>>> import numpy as np
>>> np.set_printoptions(suppress=True, linewidth=140)
>>> W0 = np.load("w.npy")
>>> print(W0)
[[0 0 1 2 3 0 3 3 0]
 [0 0 0 1 2 3 0 3 3]
 [1 0 0 0 1 2 3 0 3]
 [2 1 0 0 0 1 2 3 0]
 [3 2 1 0 0 0 1 2 3]
 [0 3 2 1 0 0 0 1 2]
 [3 0 3 2 1 0 0 0 1]
 [3 3 0 3 2 1 0 0 0]
 [0 3 3 0 3 2 1 0 0]]
>>> # equal to its transpose
>>> gram = W0.T @ W0
>>> print(np.allclose(gram, gram.T))
True
>>> print(np.diag(gram))
[32 32 24 19 28 19 24 32 32]
>>> print(np.trace(gram), (W0 ** 2).sum())
242 242
>>> print(np.linalg.matrix_rank(gram))
9
>>> print(gram)
[[32 17 12 15 10  7 10 12 15]
 [17 32 17 12 15 10  7 10 12]
 [12 17 24 10 15  6  7  7 10]
 [15 12 10 19 16  6  6 10  7]
 [10 15 15 16 28 16 15 15 10]
 [ 7 10  6  6 16 19 10 12 15]
 [10  7  7  6 15 10 24 17 12]
 [12 10  7 10 15 12 17 32 17]
 [15 12 10  7 10 15 12 17 32]]
>>> x = np.array([1, 0, 0, 2, 3, 2, 2, 1, 3])
>>> y = W0 @ x
>>> b, lr = np.zeros(9), 1 / np.linalg.norm(W0, 2) ** 2
>>> for i in range(15):
...     b -= lr * W0.T @ (W0 @ b - y)
...     if i % 5 == 0: print(i, round(np.linalg.norm(W0 @ b - y), 2))
... 
0 11.2
5 5.02
10 2.94
>>> print(round(float(np.linalg.cond(W0)), 2))
10.5
>>> print(b.round(2))
[1.07 0.08 0.31 1.75 2.66 2.25 1.94 1.36 2.64]
>>> A = np.loadtxt("dump.csv", delimiter=",")
>>> print(A)
[[ 0.  3.  2.  0.  0.]
 [ 3.  3.  2.  0.  0.]
 [ 5.  5.  0.  0.  0.]
 [ 0.  0.  0.  3. -1.]
 [ 0.  0.  0.  3.  2.]]
>>> # 2 blocks once reordered
>>> f, r1 = A[1], A[4]
>>> print(f @ r1)
0.0
>>> pr = (f @ r1) / (f @ f) * f
>>> print((r1 - pr) @ f)
0.0
>>> print(pr)
[0. 0. 0. 0. 0.]
>>> print(np.outer(f, r1))
[[0. 0. 0. 9. 6.]
 [0. 0. 0. 9. 6.]
 [0. 0. 0. 6. 4.]
 [0. 0. 0. 0. 0.]
 [0. 0. 0. 0. 0.]]
>>> print(np.round(np.linalg.norm(f + r1) ** 2 + np.linalg.norm(f - r1) ** 2, 2))
70.0
